% python3 -q
>>> import numpy as np
>>> import numpy.linalg as la
>>> np.set_printoptions(suppress=True, linewidth=160)
>>> def rd(a):
...     return np.round(a, 1) + 0
... 
>>> M = np.load("out15.npy")
>>> rd(M)
array([[0.4, 0.1, 0.1, 0.2, 0.1, 0.2, 0.4],
       [0.1, 0. , 0. , 0. , 0. , 0. , 0.1],
       [0.1, 0. , 0. , 0. , 0. , 0. , 0.1],
       [0.2, 0. , 0. , 0.1, 0. , 0.1, 0.2],
       [0.1, 0. , 0. , 0. , 0. , 0. , 0.1],
       [0.2, 0. , 0. , 0.1, 0. , 0.1, 0.2],
       [0.4, 0.1, 0.1, 0.2, 0.1, 0.2, 0.4]])
>>> other = M / np.sqrt((M ** 2).mean(axis=1, keepdims=True))
>>> rd(other[4])
array([1.7, 0.2, 0.2, 0.7, 0.2, 0.7, 1.7])
>>> rd(la.norm(M, 2) / la.norm(M))
np.float64(1.0)
>>> evals, evecs = la.eigh(M)
>>> np.unique(evals.round(6) + 0, return_counts=True)[1]
array([6, 1])
>>> evals.sum(), rd(np.trace(M))
(np.float64(1.0), np.float64(1.0))
>>> Z = np.array([[-1, 2, -3, 1, -1, 2],
...     [2, 3, -2, -2, -3, -1],
...     [-1, 3, -2, 1, -3, -1]])
>>> J = np.repeat(Z, 29 // 3, axis=0)
>>> rng = np.random.default_rng(63)
>>> J = J + 0.3 * rng.normal(size=J.shape)
>>> rd(J)
array([[-0.8,  2.7, -3.5,  1. , -0.6,  2.3],
       [-0.6,  2.1, -2.6,  1.7, -0.7,  2.4],
       [-1.2,  1.4, -3.1,  1. , -0.7,  1.9],
       [-1. ,  2. , -2.5,  1.1, -1.1,  2. ],
       [-0.9,  2.3, -3.2,  1.5, -0.7,  2.2],
       [-0.7,  2. , -3.4,  0.9, -1.2,  2.3],
       [-1.3,  2.1, -2.8,  0.5, -1.1,  2. ],
       [-0.6,  1.8, -2.8,  1.1, -1.3,  2.3],
       [-0.8,  1.8, -2.9,  1.1, -1.2,  1.6],
       [ 2.1,  3.1, -1.8, -1.7, -2.5, -0.8],
       [ 2. ,  2.9, -1.5, -2.2, -3.1, -0.8],
       [ 1.7,  3.9, -1.6, -2. , -3.2, -1.2],
       [ 2. ,  2.7, -1.7, -1.6, -3.4, -1.1],
       [ 2.3,  2.5, -1.8, -2.1, -3.9, -1.1],
       [ 1.5,  3.2, -2. , -2.4, -3.1, -0.6],
       [ 1.8,  2.9, -1.6, -1.7, -3. , -1. ],
       [ 1.9,  2.7, -1.5, -1.7, -3.3, -1.1],
       [ 1.5,  2.7, -1.3, -1.8, -2.6, -1.4],
       [-0.9,  2.3, -2.2,  1.1, -3.4, -0.8],
       [-1.2,  2.7, -1.7,  1. , -2.8, -1.3],
       [-1.4,  2.6, -2.2,  1.3, -3. , -0.7],
       [-1.4,  3.2, -1.6,  1.1, -2.9, -1.2],
       [-1.3,  3. , -2.7,  1.2, -2.8, -0.9],
       [-0.7,  2.8, -2.2,  0.6, -2.6, -0.8],
       [-1. ,  3.1, -2. ,  1.3, -3. , -1.2],
       [-1.1,  2.7, -1.6,  1.3, -3. , -0.9],
       [-0.7,  3.7, -2.1,  1.3, -3.1, -1. ]])
>>> Xs = J - J.mean(axis=0)
>>> U, sv, Vh = la.svd(Xs, full_matrices=False)
>>> (np.sign(U[:, 0]) == np.sign(U[0, 0])).astype(int)
array([1, 1, 1, 1, 1, 1, 1, 1, 1, 0, 0, 0, 0, 0, 0, 0, 0, 0, 1, 1, 1, 1, 1, 1, 1, 1, 0])
>>> rd(sv ** 2 / (sv ** 2).sum())
array([0.7, 0.2, 0. , 0. , 0. , 0. ])
>>> np.abs(Vh[0]).argmax()
np.int64(3)
>>> np.searchsorted(np.cumsum(sv ** 2) / (sv ** 2).sum(), 0.9) + 1
np.int64(2)
>>> rd((sv ** 2).sum() ** 2 / (sv ** 4).sum())
np.float64(1.8)
>>> la.matrix_rank(Xs)
np.int64(6)
>>> F = np.array([[3, 3, 3, 3, 3],
...     [3, 6, 6, 6, 6],
...     [3, 6, 9, 9, 9],
...     [3, 6, 9, 12, 12],
...     [3, 6, 9, 12, 15]])
>>> evals, evecs = la.eigh(F)
>>> x0 = np.array([0, -1, -1, -2, -1])
>>> (np.sign(evecs[:, -1].round(6)) == np.sign(evecs[0, -1].round(6))).astype(int)
array([1, 1, 1, 1, 1])
>>> np.abs(F).sum(axis=1).max(), rd(np.abs(evals).max())
(np.int64(45), np.float64(37.0))
>>> def softmax(z):
...     e = np.exp(z - z.max(axis=-1, keepdims=True))
...     return e / e.sum(axis=-1, keepdims=True)
... 
>>> rd(softmax(F).sum(axis=1))
array([1., 1., 1., 1., 1.])
>>> rd(softmax(10 * F[3]))
array([0. , 0. , 0. , 0.5, 0.5])
>>> S = F @ F.T / np.sqrt(5)
>>> rd(softmax(S)[3] @ F)
array([ 3.,  6.,  9., 12., 15.])
>>> rd(softmax(S))
array([[0., 0., 0., 0., 1.],
       [0., 0., 0., 0., 1.],
       [0., 0., 0., 0., 1.],
       [0., 0., 0., 0., 1.],
       [0., 0., 0., 0., 1.]])
>>> x0 = np.array([0, 0, -2, 2, -2])
>>> h = np.maximum(F @ x0, 0)
>>> np.flatnonzero(h > 1e-9)
array([], dtype=int64)
>>> np.maximum(F @ (3 * x0), 0)
array([0, 0, 0, 0, 0])
>>> other = np.array([[-1, -1, -1], [0, -2, 3], [3, 2, 0]])
>>> feats = np.triu(other)
>>> feats
array([[-1, -1, -1],
       [ 0, -2,  3],
       [ 0,  0,  0]])
>>> la.matrix_power(feats - np.diag(np.diag(feats)), 3)
array([[0, 0, 0],
       [0, 0, 0],
       [0, 0, 0]])
>>> rd(np.sort(la.eigvals(feats)))
array([-2., -1.,  0.])
>>> feats @ feats
array([[ 1,  3, -2],
       [ 0,  4, -6],
       [ 0,  0,  0]])
>>> np.abs(np.diag(la.qr(feats)[1])) > 1e-9
array([ True,  True, False])
>>> x0 = np.ones(5)
>>> for _ in range(3):
...     x0 = F @ x0
...     x0 /= la.norm(x0)
...     print(round(x0 @ F @ x0, 1))
... 
37.0
37.0
37.0
>>> rd(la.eigvalsh(F)[-1])
np.float64(37.0)
>>> Z = np.array([[2, 3, 2, 1, 2],
...     [1, 1, 0, 0, 0],
...     [0, 3, 0, 3, 3],
...     [0, 0, 0, 2, 3],
...     [1, 3, 3, 1, 3]])
>>> arr = (rng.random((31, 5)) < 0.25) @ Z
>>> arr
array([[0, 0, 0, 2, 3],
       [3, 9, 5, 5, 8],
       [0, 3, 0, 3, 3],
       [0, 3, 0, 5, 6],
       [0, 0, 0, 0, 0],
       [1, 1, 0, 0, 0],
       [0, 0, 0, 2, 3],
       [0, 0, 0, 0, 0],
       [0, 0, 0, 0, 0],
       [1, 1, 0, 0, 0],
       [1, 3, 3, 1, 3],
       [0, 0, 0, 0, 0],
       [0, 3, 0, 3, 3],
       [1, 3, 3, 3, 6],
       [0, 0, 0, 0, 0],
       [0, 0, 0, 2, 3],
       [2, 4, 3, 3, 6],
       [1, 1, 0, 0, 0],
       [0, 0, 0, 2, 3],
       [1, 3, 3, 3, 6],
       [1, 3, 3, 1, 3],
       [2, 3, 2, 1, 2],
       [3, 6, 5, 2, 5],
       [1, 6, 3, 6, 9],
       [3, 6, 5, 4, 8],
       [1, 4, 0, 3, 3],
       [1, 6, 3, 6, 9],
       [2, 3, 2, 1, 2],
       [0, 0, 0, 0, 0],
       [0, 0, 0, 0, 0],
       [0, 0, 0, 2, 3]])
>>> Xs = arr - arr.mean(axis=1)
Traceback (most recent call last):
  File "<python-input-53>", line 1, in <module>
    Xs = arr - arr.mean(axis=1)
         ~~~~^~~~~~~~~~~~~~~~~~
ValueError: operands could not be broadcast together with shapes (31,5) (31,) 
>>> Xs = arr - arr.mean(axis=0)
>>> U, sv, Vh = la.svd(Xs, full_matrices=False)
>>> la.matrix_rank(Xs)
np.int64(5)
>>> np.abs(U[:, 0]).argmax()
np.int64(1)
>>> rd((sv ** 2).sum() ** 2 / (sv ** 4).sum())
np.float64(1.4)
>>> rd(np.abs(Vh[-1]))
array([0.1, 0.2, 0.4, 0.7, 0.5])
>>> rd(Xs.mean(axis=0))
array([0., 0., 0., 0., 0.])
>>> rd(Vh[0] * np.sign(Vh[0, np.abs(Vh[0]).argmax()]))
array([0.2, 0.5, 0.3, 0.4, 0.7])
>>> blk = np.stack([arr, 2 * arr, arr[::-1]])
>>> np.einsum("bij,cij->bc", blk, blk)
array([[1313, 2626,  271],
       [2626, 5252,  542],
       [ 271,  542, 1313]])
>>> rd(la.norm(blk, axis=(1, 2)))
array([36.2, 72.5, 36.2])
>>> la.matrix_rank(blk)
array([5, 5, 5])
>>> mat = np.load("test6.npy")
>>> rd(mat)
array([[ 0.9, -0.1, -0.3,  0. , -0.3, -0.2,  0. , -0.2],
       [-0.1,  0.9, -0.3,  0. , -0.3, -0.2,  0. , -0.2],
       [-0.3, -0.3,  0.4, -0.1, -0.6, -0.4, -0.1, -0.4],
       [ 0. ,  0. , -0.1,  1. , -0.1, -0.1,  0. , -0.1],
       [-0.3, -0.3, -0.6, -0.1,  0.5, -0.4, -0.1, -0.3],
       [-0.2, -0.2, -0.4, -0.1, -0.4,  0.7, -0.1, -0.3],
       [ 0. ,  0. , -0.1,  0. , -0.1, -0.1,  1. , -0.1],
       [-0.2, -0.2, -0.4, -0.1, -0.3, -0.3, -0.1,  0.8]])
>>> idx = rng.permutation(7)
>>> idx
array([0, 6, 1, 3, 4, 5, 2])
>>> other = M[idx][:, idx]
>>> rd(la.det(other)), rd(la.det(M[idx]))
(np.float64(0.0), np.float64(0.0))
>>> rd(np.sort(np.abs(la.eigvals(other))))
array([0., 0., 0., 0., 0., 0., 1.])
>>> rd(np.trace(other))
np.float64(1.0)
